% python3 -q
>>> import numpy as np
>>> from numpy import linalg as LA
>>> np.set_printoptions(precision=2, suppress=True, linewidth=200)
>>> feats = np.load("test12.npy")
>>> feats
array([[0., 8., 8., 3., 8.],
       [8., 0., 0., 0., 0.],
       [8., 0., 0., 0., 0.],
       [3., 0., 0., 0., 0.],
       [8., 0., 0., 0., 0.]])
>>> np.abs(np.diag(LA.qr(feats)[1])) > 1e-9
array([ True,  True, False, False, False])
>>> LA.lstsq(feats[:-1].T, feats[-1])[2]
np.int32(2)
>>> np.round(np.trace(LA.pinv(feats) @ feats), 2)
np.float64(2.0)
>>> np.unique(feats.round(6), axis=0).shape
(3, 5)
>>> np.round(LA.norm(feats, 2) / LA.norm(feats), 2)
np.float64(0.71)
>>> A = np.load("a.npy")
>>> A
array([[ 0,  0,  0,  0],
       [-3,  0,  0,  0],
       [-2,  0,  0,  0],
       [ 3,  0,  0,  0],
       [-1,  0,  0,  0],
       [ 2,  0,  0,  0],
       [ 0,  0,  0,  0]])
>>> # columns 1 and 2 are equal
>>> r = LA.matrix_rank(A)
>>> r
np.int64(1)
>>> ns = LA.svd(A)[2][r:].T
>>> [int(LA.matrix_rank(np.delete(A, i, axis=0))) for i in range(7)]
[1, 1, 1, 1, 1, 1, 1]
>>> [int(LA.matrix_rank(A[:i])) for i in range(1, len(A) + 1)]
[0, 1, 1, 1, 1, 1, 1]
>>> [int(LA.matrix_rank(A[:, :j + 1])) for j in range(4)]
[1, 1, 1, 1]
>>> ns @ ns.T
array([[0., 0., 0., 0.],
       [0., 1., 0., 0.],
       [0., 0., 1., 0.],
       [0., 0., 0., 1.]])
>>> round(np.trace(LA.pinv(A) @ A), 2)
np.float64(1.0)
>>> np.abs(np.diag(LA.qr(A)[1])) > 1e-9
array([ True, False, False, False])
>>> LA.lstsq(A[:-1].T, A[-1])[2]
np.int32(1)
>>> np.unique(A.round(6), axis=0).shape
(6, 4)
>>> vec = np.array([0, -1, -9, -1])
>>> a = np.maximum(A @ vec, 0)
>>> np.flatnonzero(a > 1e-9)
array([], dtype=int64)
>>> np.maximum(A @ (3 * vec), 0)
array([0, 0, 0, 0, 0, 0, 0])
>>> A.T @ a
array([0, 0, 0, 0])
>>> mat = np.load("run14.npy")
>>> mat
array([[ 0,  0, -1,  2, -2, -2,  0],
       [ 0,  0,  0, -1, -2,  1,  1],
       [-2,  2, -1, -2,  2,  2,  1],
       [ 0,  2,  1, -1,  2, -1, -2],
       [ 1, -1,  2,  0, -2,  1,  1],
       [ 1,  2,  1, -2,  2, -2,  2],
       [-1,  0,  2,  0,  1, -2, -1],
       [ 1, -2, -1,  1,  2, -1,  1],
       [ 1,  1,  0,  0, -1,  1, -2]])
>>> T = np.stack([A, -1 * A, A[::-1]])
>>> T.sum(axis=0)
array([[ 0,  0,  0,  0],
       [ 2,  0,  0,  0],
       [-1,  0,  0,  0],
       [ 3,  0,  0,  0],
       [-2,  0,  0,  0],
       [-3,  0,  0,  0],
       [ 0,  0,  0,  0]])
>>> LA.matrix_rank(T)
array([1, 1, 1])
>>> LA.matrix_rank(T.reshape(3, -1))
np.int64(2)
>>> T.shape
(3, 7, 4)
>>> rng = np.random.default_rng(5338)
>>> lab = rng.permutation(7)
>>> A2 = mat[:, lab] * rng.choice([-1, 1], 7)
>>> A2
array([[ 0,  2,  0,  0, -2,  2, -1],
       [ 1, -1,  0,  0, -2, -1,  0],
       [ 1, -2, -2, -2,  2, -2, -1],
       [-2, -1, -2,  0,  2,  1,  1],
       [ 1,  0,  1,  1, -2, -1,  2],
       [ 2, -2, -2,  1,  2,  2,  1],
       [-1,  0,  0, -1,  1,  2,  2],
       [ 1,  1,  2,  1,  2,  1, -1],
       [-2,  0, -1,  1, -1, -1,  0]])
>>> Uu, _, Vh = LA.svd(mat.T @ A2)
>>> np.round(Uu @ Vh, 2) + 0
array([[ 0.,  0.,  0.,  1.,  0.,  0.,  0.],
       [ 0.,  0., -1.,  0.,  0.,  0.,  0.],
       [ 0.,  0.,  0.,  0.,  0.,  0.,  1.],
       [ 0.,  1.,  0.,  0.,  0.,  0.,  0.],
       [ 0.,  0.,  0.,  0.,  1.,  0.,  0.],
       [ 0.,  0.,  0.,  0.,  0., -1.,  0.],
       [ 1.,  0.,  0.,  0.,  0.,  0.,  0.]])
>>> lab
array([6, 3, 1, 0, 4, 5, 2])
>>> np.round(LA.lstsq(mat, A2)[0], 2) + 0
array([[ 0.,  0.,  0.,  1.,  0.,  0.,  0.],
       [ 0.,  0., -1.,  0.,  0.,  0.,  0.],
       [ 0.,  0.,  0.,  0.,  0.,  0.,  1.],
       [ 0.,  1.,  0.,  0.,  0.,  0.,  0.],
       [ 0.,  0.,  0.,  0.,  1.,  0.,  0.],
       [ 0.,  0.,  0.,  0.,  0., -1.,  0.],
       [ 1.,  0.,  0.,  0.,  0.,  0.,  0.]])
>>> vec = np.array([-2, -1, -3, -1, -2, 5, 0])
>>> rhs = A2 @ vec
>>> rhs
array([12, -2, -6, 12, -7,  9, 11, -9,  3])
>>> np.round(LA.solve(A2.T @ A2, A2.T @ rhs), 2) + 0
array([-2., -1., -3., -1., -2.,  5.,  0.])
>>> rhs = rhs + 0.1 * rng.normal(size=9)
>>> rhs
array([11.95, -2.08, -6.05, 12.08, -7.09,  8.94, 11.07, -9.03,  3.01])
>>> beta, *_ = LA.lstsq(A2, rhs)
>>> [round(float(LA.norm(LA.solve(A2.T @ A2 + lam * np.eye(7), A2.T @ rhs))), 2) for lam in (0, 1, 10, 100)]
[6.65, 5.97, 3.81, 0.96]
>>> C2 = mat.T @ mat
>>> np.diag(C2)
array([ 9, 18, 13, 15, 30, 21, 17])
>>> LA.eigvalsh(C2)[::-1]
array([44.35, 27.18, 19.75, 16.03,  8.89,  6.22,  0.57])
>>> round(LA.norm(mat, "nuc"), 2)
np.float64(26.55)
>>> mat[6] @ mat[0]
np.int64(0)
>>> round(float(LA.norm(mat, 2)), 2)
6.66
>>> np.round(LA.norm(mat) ** 2 / LA.norm(mat, 2) ** 2, 2)
np.float64(2.77)
>>> round(float(LA.norm(mat, 1)), 2), round(LA.norm(mat, np.inf), 2)
(16.0, np.float64(12.0))
>>> round(float(LA.norm(mat[6], 1)), 2), np.round(LA.norm(mat[6], np.inf), 2)
(7.0, np.float64(2.0))
>>> LA.norm(mat, axis=1)
array([3.61, 2.65, 4.69, 3.87, 3.46, 4.69, 3.32, 3.61, 2.83])
>>> F = np.load("sample0.npy")
>>> F
array([[-2,  1,  0,  1,  0],
       [ 2, -1,  0, -1,  0],
       [ 4, -2,  0, -2,  0],
       [-2,  1,  0,  1,  0],
       [ 2, -1,  0, -1,  0],
       [-4,  2,  0,  2,  0],
       [-4,  2,  0,  2,  0],
       [ 0,  0,  0,  0,  0]])
>>> round(float(LA.norm(F, 2) / LA.norm(F)), 2)
1.0
>>> LA.cond(F) > 100
np.True_
>>> [round(float(x), 2) for x in LA.svd(F, compute_uv=False)[:3]]
[9.8, 0.0, 0.0]
>>> LA.matrix_rank(F, rtol=0.1)
np.int64(1)
>>> Uu, sv, Vh = LA.svd(A)
>>> np.argmax(sv[:-1] / (sv[1:] + 1e-6)) + 1
np.int64(1)
>>> sv
array([5.2, 0. , 0. , 0. ])
>>> A2 = Uu[:, :1] @ np.diag(sv[:1]) @ Vh[:1]
>>> np.round(LA.norm(A - A2, 2), 2), sv[1]
(np.float64(0.0), np.float64(0.0))
>>> A2
array([[ 0.,  0.,  0.,  0.],
       [-3.,  0.,  0.,  0.],
       [-2.,  0.,  0.,  0.],
       [ 3.,  0.,  0.,  0.],
       [-1.,  0.,  0.,  0.],
       [ 2.,  0.,  0.,  0.],
       [ 0.,  0.,  0.,  0.]])
>>> LA.matrix_rank(A, rtol=0.05)
np.int64(1)
>>> np.round(LA.norm(A - A2) / LA.norm(A), 2)
np.float64(0.0)
>>> np.argsort(-LA.norm(A2, axis=0).round(6), kind="stable")[:3]
array([0, 1, 2])
>>> np.abs(np.diag(LA.qr(F)[1])) > 1e-9
array([ True, False, False, False, False])
>>> F @ LA.pinv(F) @ F
array([[-2.,  1.,  0.,  1.,  0.],
       [ 2., -1.,  0., -1.,  0.],
       [ 4., -2.,  0., -2.,  0.],
       [-2.,  1.,  0.,  1.,  0.],
       [ 2., -1.,  0., -1.,  0.],
       [-4.,  2.,  0.,  2.,  0.],
       [-4.,  2.,  0.,  2.,  0.],
       [ 0.,  0.,  0.,  0.,  0.]])
>>> round(np.trace(LA.pinv(F) @ F), 2)
np.float64(1.0)
>>> np.allclose(F[:-1].T @ LA.lstsq(F[:-1].T, F[-1])[0], F[-1])
True
>>> K = np.loadtxt("x.csv", delimiter=",")
>>> K
array([[9., 0., 0., 0., 0., 0., 0., 0., 0.],
       [8., 2., 0., 0., 0., 0., 0., 0., 0.],
       [1., 7., 8., 0., 0., 0., 0., 0., 0.],
       [1., 3., 6., 8., 0., 0., 0., 0., 0.],
       [7., 7., 3., 2., 1., 0., 0., 0., 0.],
       [5., 9., 0., 3., 3., 7., 0., 0., 0.],
       [8., 0., 7., 3., 4., 6., 7., 0., 0.],
       [3., 6., 0., 7., 5., 8., 8., 4., 0.],
       [4., 8., 4., 5., 0., 0., 4., 2., 4.]])
>>> A2 = np.array([[-9, -3], [1, -1], [-8, 8], [-5, 6]])
>>> np.einsum("ij->j", A)
array([-1,  0,  0,  0])
>>> np.einsum("ij,ij->i", A, A)
array([0, 9, 4, 9, 1, 4, 0])
>>> np.einsum("ik,kj->ij", A, A2)
array([[  0,   0],
       [ 27,   9],
       [ 18,   6],
       [-27,  -9],
       [  9,   3],
       [-18,  -6],
       [  0,   0]])
>>> np.einsum("ik,kj->ji", A, A2)
array([[  0,  27,  18, -27,   9, -18,   0],
       [  0,   9,   6,  -9,   3,  -6,   0]])
